% ipython --no-banner

In [1]: import numpy as np

In [2]: from numpy import linalg as LA

In [3]: np.set_printoptions(suppress=True, linewidth=200)

In [4]: def rnd(a):
   ...:     return np.round(a, 1) + 0
   ...: 

In [5]: feats = np.array([[3.1, -1.0, -1.0, 2.0, 3.0, 3.0, 2.0, 3.0],
   ...:     [-2.0, -0.9, -2.0, -3.0, 1.0, -2.0, -1.0, -3.0],
   ...:     [-3.0, 1.0, -1.9, 3.0, -3.0, -2.0, -3.0, -1.0],
   ...:     [-2.0, -3.0, -2.0, -1.9, 2.0, 0.0, 3.0, -2.0],
   ...:     [3.0, -3.0, 0.0, 1.0, 2.1, 3.0, 2.0, 0.0],
   ...:     [-3.0, 0.0, -1.0, -3.0, -1.0, -0.9, -1.0, -2.0],
   ...:     [2.0, 2.0, 1.0, -2.0, -2.0, 0.0, -0.9, -2.0],
   ...:     [3.0, -1.0, -1.0, 2.0, 3.0, 3.0, 2.0, 3.1]])

In [6]: t = np.radians(5)

In [7]: Rm = np.eye(8)

In [8]: Rm[0, 0] = Rm[6, 6] = np.cos(t)

In [9]: Rm[0, 6], Rm[6, 0] = -np.sin(t), np.sin(t)

In [10]: rnd(Rm)
Out[10]: 
array([[ 1. ,  0. ,  0. ,  0. ,  0. ,  0. , -0.1,  0. ],
       [ 0. ,  1. ,  0. ,  0. ,  0. ,  0. ,  0. ,  0. ],
       [ 0. ,  0. ,  1. ,  0. ,  0. ,  0. ,  0. ,  0. ],
       [ 0. ,  0. ,  0. ,  1. ,  0. ,  0. ,  0. ,  0. ],
       [ 0. ,  0. ,  0. ,  0. ,  1. ,  0. ,  0. ,  0. ],
       [ 0. ,  0. ,  0. ,  0. ,  0. ,  1. ,  0. ,  0. ],
       [ 0.1,  0. ,  0. ,  0. ,  0. ,  0. ,  1. ,  0. ],
       [ 0. ,  0. ,  0. ,  0. ,  0. ,  0. ,  0. ,  1. ]])

In [11]: A2 = feats @ Rm.T

In [12]: np.allclose(feats @ feats.T, A2 @ A2.T)
Out[12]: True

In [13]: np.allclose(LA.norm(feats, axis=1), LA.norm(A2, axis=1))
Out[13]: True

In [14]: rnd(np.abs(A2 - feats).max(axis=0))
Out[14]: array([0.3, 0. , 0. , 0. , 0. , 0. , 0.3, 0. ])

In [15]: x = np.array([4, 7, 4, -2, 3, -6, -5, 0])

In [16]: h1 = np.maximum(feats @ x, 0)

In [17]: np.flatnonzero(h1 > 1e-9)
Out[17]: array([1, 6])

In [18]: feats * (h1 > 1e-9)[:, None]
Out[18]: 
array([[ 0. , -0. , -0. ,  0. ,  0. ,  0. ,  0. ,  0. ],
       [-2. , -0.9, -2. , -3. ,  1. , -2. , -1. , -3. ],
       [-0. ,  0. , -0. ,  0. , -0. , -0. , -0. , -0. ],
       [-0. , -0. , -0. , -0. ,  0. ,  0. ,  0. , -0. ],
       [ 0. , -0. ,  0. ,  0. ,  0. ,  0. ,  0. ,  0. ],
       [-0. ,  0. , -0. , -0. , -0. , -0. , -0. , -0. ],
       [ 2. ,  2. ,  1. , -2. , -2. ,  0. , -0.9, -2. ],
       [ 0. , -0. , -0. ,  0. ,  0. ,  0. ,  0. ,  0. ]])

In [19]: rnd(np.maximum(feats @ x, 0) - np.maximum(-feats @ x, 0))
Out[19]: array([-21.6,   3.7,  -0.6, -42.2, -32.7,  -2.6,  28.5, -22. ])

In [20]: rnd(np.tanh(feats @ x))
Out[20]: array([-1. ,  1. , -0.5, -1. , -1. , -1. ,  1. , -1. ])

In [21]: rnd(feats.T @ h1)
Out[21]: array([ 49.6,  53.7,  21.1, -68.1, -53.3,  -7.4, -29.4, -68.1])
